$ ipython --no-banner

In [1]: import numpy as np

In [2]: import numpy.linalg as la

In [3]: np.set_printoptions(precision=2, suppress=True, linewidth=140)

In [4]: def tidy(a):
   ...:     return np.round(a, 2) + 0
   ...: 

In [5]: A2 = np.array([[1, 1], [1, -1]])

In [6]: rng = np.random.default_rng(654658)

In [7]: m1 = np.kron(A2, np.kron(A2, A2))[rng.permutation(8)][:4]

In [8]: m1
Out[8]: 
array([[ 1, -1, -1,  1, -1,  1,  1, -1],
       [ 1,  1,  1,  1,  1,  1,  1,  1],
       [ 1,  1, -1, -1, -1, -1,  1,  1],
       [ 1,  1, -1, -1,  1,  1, -1, -1]])

In [9]: A2 = np.array([[0, 0],
   ...:     [-3, -1],
   ...:     [-3, -3],
   ...:     [0, 0],
   ...:     [0, -2],
   ...:     [1, 0],
   ...:     [2, 0],
   ...:     [-1, -2]])

In [10]: m1 @ A2
Out[10]: 
array([[10,  8],
       [-4, -8],
       [ 0,  2],
       [ 0,  2]])

In [11]: A2.T @ m1.T
Out[11]: 
array([[10, -4,  0,  0],
       [ 8, -8,  2,  2]])

In [12]: la.matrix_rank(m1 @ A2)
Out[12]: np.int64(2)

In [13]: Uu, sigma, Vh = la.svd(m1, full_matrices=False)

In [14]: tidy(Vh @ Vh.T)
Out[14]: 
array([[1., 0., 0., 0.],
       [0., 1., 0., 0.],
       [0., 0., 1., 0.],
       [0., 0., 0., 1.]])

In [15]: print(tidy(sigma / sigma[0]))
[1. 1. 1. 1.]

In [16]: tidy(np.cumsum(sigma ** 2) / np.sum(sigma ** 2))
Out[16]: array([0.25, 0.5 , 0.75, 1.  ])

In [17]: tidy(sigma)
Out[17]: array([2.83, 2.83, 2.83, 2.83])

In [18]: (sigma > 1e-8).sum()
Out[18]: np.int64(4)

In [19]: tidy(np.sqrt((sigma ** 2).sum())), tidy(la.norm(m1))
Out[19]: (np.float64(5.66), np.float64(5.66))

In [20]: print(tidy(Uu.T @ m1 @ Vh.T))
[[2.83 0.   0.   0.  ]
 [0.   2.83 0.   0.  ]
 [0.   0.   2.83 0.  ]
 [0.   0.   0.   2.83]]
